$ ipython --no-banner

In [1]: import numpy as np

In [2]: np.set_printoptions(precision=2, suppress=True, linewidth=200)

In [3]: J = np.load("x.npy")

In [4]: J
Out[4]: 
array([[  1,  -3,   9, -27],
       [  1,  -2,   4,  -8],
       [  1,  -1,   1,  -1],
       [  1,   0,   0,   0],
       [  1,   1,   1,   1]])

In [5]: np.linalg.matrix_rank(J, rtol=0.1)
Out[5]: np.int64(1)

In [6]: P = J @ np.linalg.solve(J.T @ J, J.T)

In [7]: np.round(np.linalg.eigvalsh(P), 2) + 0
Out[7]: array([0., 1., 1., 1., 1.])

In [8]: np.trace(P)
Out[8]: np.float64(4.0)

In [9]: np.linalg.matrix_rank(np.eye(5) - P)
Out[9]: np.int64(1)

In [10]: np.round((np.eye(5) - P) @ J, 2) + 0
Out[10]: 
array([[0., 0., 0., 0.],
       [0., 0., 0., 0.],
       [0., 0., 0., 0.],
       [0., 0., 0., 0.],
       [0., 0., 0., 0.]])

In [11]: M = np.array([[4.8, 1.59, 0.74],
    ...:     [-0.02, 0.02, 0.0],
    ...:     [4.21, 1.38, 0.71],
    ...:     [5.38, 1.83, 0.91],
    ...:     [0.61, 0.24, 0.09],
    ...:     [3.6, 1.19, 0.59],
    ...:     [-0.01, -0.01, 0.0],
    ...:     [1.77, 0.61, 0.31],
    ...:     [4.18, 1.39, 0.7],
    ...:     [4.2, 1.38, 0.69],
    ...:     [3.02, 1.01, 0.51],
    ...:     [-0.04, 0.02, 0.04],
    ...:     [3.02, 1.02, 0.49],
    ...:     [1.24, 0.36, 0.2],
    ...:     [1.79, 0.59, 0.29],
    ...:     [2.4, 0.81, 0.44],
    ...:     [5.42, 1.79, 0.94],
    ...:     [4.82, 1.59, 0.81],
    ...:     [4.22, 1.42, 0.72],
    ...:     [3.04, 0.99, 0.49],
    ...:     [4.78, 1.61, 0.79]])

In [12]: M
Out[12]: 
array([[ 4.8 ,  1.59,  0.74],
       [-0.02,  0.02,  0.  ],
       [ 4.21,  1.38,  0.71],
       [ 5.38,  1.83,  0.91],
       [ 0.61,  0.24,  0.09],
       [ 3.6 ,  1.19,  0.59],
       [-0.01, -0.01,  0.  ],
       [ 1.77,  0.61,  0.31],
       [ 4.18,  1.39,  0.7 ],
       [ 4.2 ,  1.38,  0.69],
       [ 3.02,  1.01,  0.51],
       [-0.04,  0.02,  0.04],
       [ 3.02,  1.02,  0.49],
       [ 1.24,  0.36,  0.2 ],
       [ 1.79,  0.59,  0.29],
       [ 2.4 ,  0.81,  0.44],
       [ 5.42,  1.79,  0.94],
       [ 4.82,  1.59,  0.81],
       [ 4.22,  1.42,  0.72],
       [ 3.04,  0.99,  0.49],
       [ 4.78,  1.61,  0.79]])

In [13]: M @ M
Traceback (most recent call last):
  Cell In[13], line 1
    M @ M
ValueError: matmul: Input operand 1 has a mismatch in its core dimension 0, with gufunc signature (n?,k),(k,m?)->(n?,m?) (size 21 is different from 3)


In [14]: C2 = M.T @ M

In [15]: np.linalg.matrix_rank(C2)
Out[15]: np.int64(3)

In [16]: C2
Out[16]: 
array([[252.54,  84.04,  42.13],
       [ 84.04,  27.98,  14.02],
       [ 42.13,  14.02,   7.04]])

In [17]: E = np.diag(3 * np.array([0, 0])) + np.array([[2, -2], [1, -2]])

In [18]: E
Out[18]: 
array([[ 2, -2],
       [ 1, -2]])

In [19]: q, Rm = np.linalg.qr(E)

In [20]: q.shape, Rm.shape
Out[20]: ((2, 2), (2, 2))

In [21]: Rm
Out[21]: 
array([[-2.24,  2.68],
       [ 0.  , -0.89]])

In [22]: round(abs(Rm[0, 0]), 2), np.round(np.linalg.norm(E[:, 0]), 2)
Out[22]: (np.float64(2.24), np.float64(2.24))

In [23]: q @ Rm
Out[23]: 
array([[ 2., -2.],
       [ 1., -2.]])

In [24]: round(float(np.trace(q @ q.T)), 2)
Out[24]: 2.0

In [25]: theta = np.radians(90)

In [26]: Rm = np.eye(2)

In [27]: Rm[0, 0] = Rm[1, 1] = np.cos(theta)

In [28]: Rm[0, 1], Rm[1, 0] = -np.sin(theta), np.sin(theta)

In [29]: Rm.round(2) + 0
Out[29]: 
array([[ 0., -1.],
       [ 1.,  0.]])

In [30]: other = E @ Rm.T

In [31]: np.allclose(np.linalg.norm(E, axis=1), np.linalg.norm(other, axis=1))
Out[31]: True

In [32]: round(np.linalg.det(Rm), 2), np.round(np.trace(Rm), 2)
Out[32]: (np.float64(1.0), np.float64(0.0))

In [33]: other
Out[33]: 
array([[2., 2.],
       [2., 1.]])

In [34]: [round(float(np.linalg.det(other[:i, :i])), 2) + 0 for i in range(1, 3)]
Out[34]: [2.0, -2.0]

In [35]: np.round(np.linalg.eigvalsh(other).min(), 2)
Out[35]: np.float64(-0.56)

In [36]: try:
    ...:     np.linalg.cholesky(other)
    ...: except np.linalg.LinAlgError as e:
    ...:     print("failed:", e)
    ...: 
failed: Matrix is not positive definite

In [37]: arr = np.load("m.npy")

In [38]: arr
Out[38]: 
array([[0, 0, 1, 1, 1],
       [0, 0, 1, 1, 0],
       [1, 1, 0, 0, 0],
       [1, 1, 0, 0, 0],
       [1, 0, 0, 0, 0]])

In [39]: np.allclose(arr[:-1].T @ np.linalg.lstsq(arr[:-1].T, arr[-1])[0], arr[-1])
Out[39]: False

In [40]: Uu, s, Vh = np.linalg.svd(arr)

In [41]: np.argmax(s[:-1] / (s[1:] + 1e-6)) + 1
Out[41]: np.int64(4)

In [42]: other = Uu[:, :4] @ np.diag(s[:4]) @ Vh[:4]

In [43]: other.round(2) + 0
Out[43]: 
array([[0., 0., 1., 1., 1.],
       [0., 0., 1., 1., 0.],
       [1., 1., 0., 0., 0.],
       [1., 1., 0., 0., 0.],
       [1., 0., 0., 0., 0.]])

In [44]: round(np.abs(arr - other).max(), 2)
Out[44]: np.float64(0.0)

In [45]: np.linalg.matrix_rank(other)
Out[45]: np.int64(4)

In [46]: np.linalg.matrix_rank(arr, rtol=0.05)
Out[46]: np.int64(4)

In [47]: round(np.linalg.norm(arr - other) / np.linalg.norm(arr), 2)
Out[47]: np.float64(0.0)

In [48]: np.round(np.linalg.norm(arr - other, 2), 2), round(float(s[4]), 2)
Out[48]: (np.float64(0.0), 0.0)

In [49]: ev, evecs = np.linalg.eigh(arr)

In [50]: np.round(evecs @ np.diag(ev) @ evecs.T, 2) + 0
Out[50]: 
array([[0., 0., 1., 1., 1.],
       [0., 0., 1., 1., 0.],
       [1., 1., 0., 0., 0.],
       [1., 1., 0., 0., 0.],
       [1., 0., 0., 0., 0.]])

In [51]: np.abs(evecs[:, -1])
Out[51]: array([0.56, 0.44, 0.46, 0.46, 0.26])

In [52]: round(float(ev.sum()), 2), np.trace(arr)
Out[52]: (0.0, np.int64(0))

In [53]: (ev > 1e-8).sum(), (ev < -1e-8).sum()
Out[53]: (np.int64(2), np.int64(2))

In [54]: np.round(np.linalg.svd(arr, compute_uv=False), 2) + 0
Out[54]: array([2.14, 2.14, 0.66, 0.66, 0.  ])

In [55]: np.linalg.matrix_power(arr, 2)
Out[55]: 
array([[3, 2, 0, 0, 0],
       [2, 2, 0, 0, 0],
       [0, 0, 2, 2, 1],
       [0, 0, 2, 2, 1],
       [0, 0, 1, 1, 1]])

In [56]: np.allclose(arr @ arr.T, arr.T @ arr)
Out[56]: True

In [57]: np.linalg.determinant(arr)
Traceback (most recent call last):
  Cell In[57], line 1
    np.linalg.determinant(arr)
AttributeError: module 'numpy.linalg' has no attribute 'determinant'


In [58]: round(float(np.abs(np.linalg.eigvals(arr)).max()), 2)
Out[58]: 2.14

In [59]: K = np.loadtxt("w.csv", delimiter=",")

In [60]: K
Out[60]: 
array([[5., 1., 0., 0.],
       [0., 5., 1., 0.],
       [0., 0., 5., 1.],
       [0., 0., 0., 5.]])

In [61]: f, v = K[1], K[0]

In [62]: f @ v
Out[62]: np.float64(5.0)

In [63]: f @ f
Out[63]: np.float64(26.0)

In [64]: p = (f @ v) / (f @ f) * f

In [65]: v - p
Out[65]: array([ 5.  ,  0.04, -0.19,  0.  ])

In [66]: p
Out[66]: array([0.  , 0.96, 0.19, 0.  ])

In [67]: round((v - p) @ f, 2)
Out[67]: np.float64(-0.0)

In [68]: q, Rm = np.linalg.qr(K)

In [69]: abs(Rm[0, 0]), round(float(np.linalg.norm(K[:, 0])), 2)
Out[69]: (np.float64(5.0), 5.0)

In [70]: q
Out[70]: 
array([[ 1.,  0.,  0.,  0.],
       [-0.,  1.,  0.,  0.],
       [-0., -0.,  1.,  0.],
       [-0., -0., -0.,  1.]])

In [71]: np.trace(q @ q.T)
Out[71]: np.float64(4.0)

In [72]: Rm
Out[72]: 
array([[5., 1., 0., 0.],
       [0., 5., 1., 0.],
       [0., 0., 5., 1.],
       [0., 0., 0., 5.]])

In [73]: q.T @ q
Out[73]: 
array([[1., 0., 0., 0.],
       [0., 1., 0., 0.],
       [0., 0., 1., 0.],
       [0., 0., 0., 1.]])

In [74]: np.allclose(Rm.T @ Rm, K.T @ K)
Out[74]: True

In [75]: q.shape, Rm.shape
Out[75]: ((4, 4), (4, 4))

In [76]: f = np.array([3, 3, 0])

In [77]: np.convolve(K[0], f)
Out[77]: array([15., 18.,  3.,  0.,  0.,  0.])

In [78]: np.cross(K[0, :3], K[1, :3])
Out[78]: array([ 1., -5., 25.])

In [79]: np.linalg.matrix_rank(arr, rtol=0.1)
Out[79]: np.int64(4)

In [80]: [round(float(x), 2) for x in np.linalg.svd(arr, compute_uv=False)[:3]]
Out[80]: [2.14, 2.14, 0.66]

In [81]: round(float(np.linalg.norm(arr, 2) / np.linalg.norm(arr)), 2)
Out[81]: 0.68

In [82]: P = np.triu(np.array([[0, 0, 1, 1], [1, 0, 2, 0], [0, 2, 0, 2], [2, 1, 1, 0]]), 1) + np.eye(4)

In [83]: other = P @ K @ np.linalg.inv(P)

In [84]: np.trace(other), np.trace(K)
Out[84]: (np.float64(20.0), np.float64(20.0))

In [85]: other
Out[85]: 
array([[ 5.,  1., -2.,  5.],
       [ 0.,  5.,  1.,  0.],
       [ 0.,  0.,  5.,  1.],
       [ 0.,  0.,  0.,  5.]])

In [86]: np.poly(other)
Out[86]: array([   1.,  -20.,  150., -500.,  625.])

In [87]: np.linalg.matrix_rank(other)
Out[87]: np.int64(4)

In [88]: round(float(np.linalg.det(other)), 2)
Out[88]: 625.0
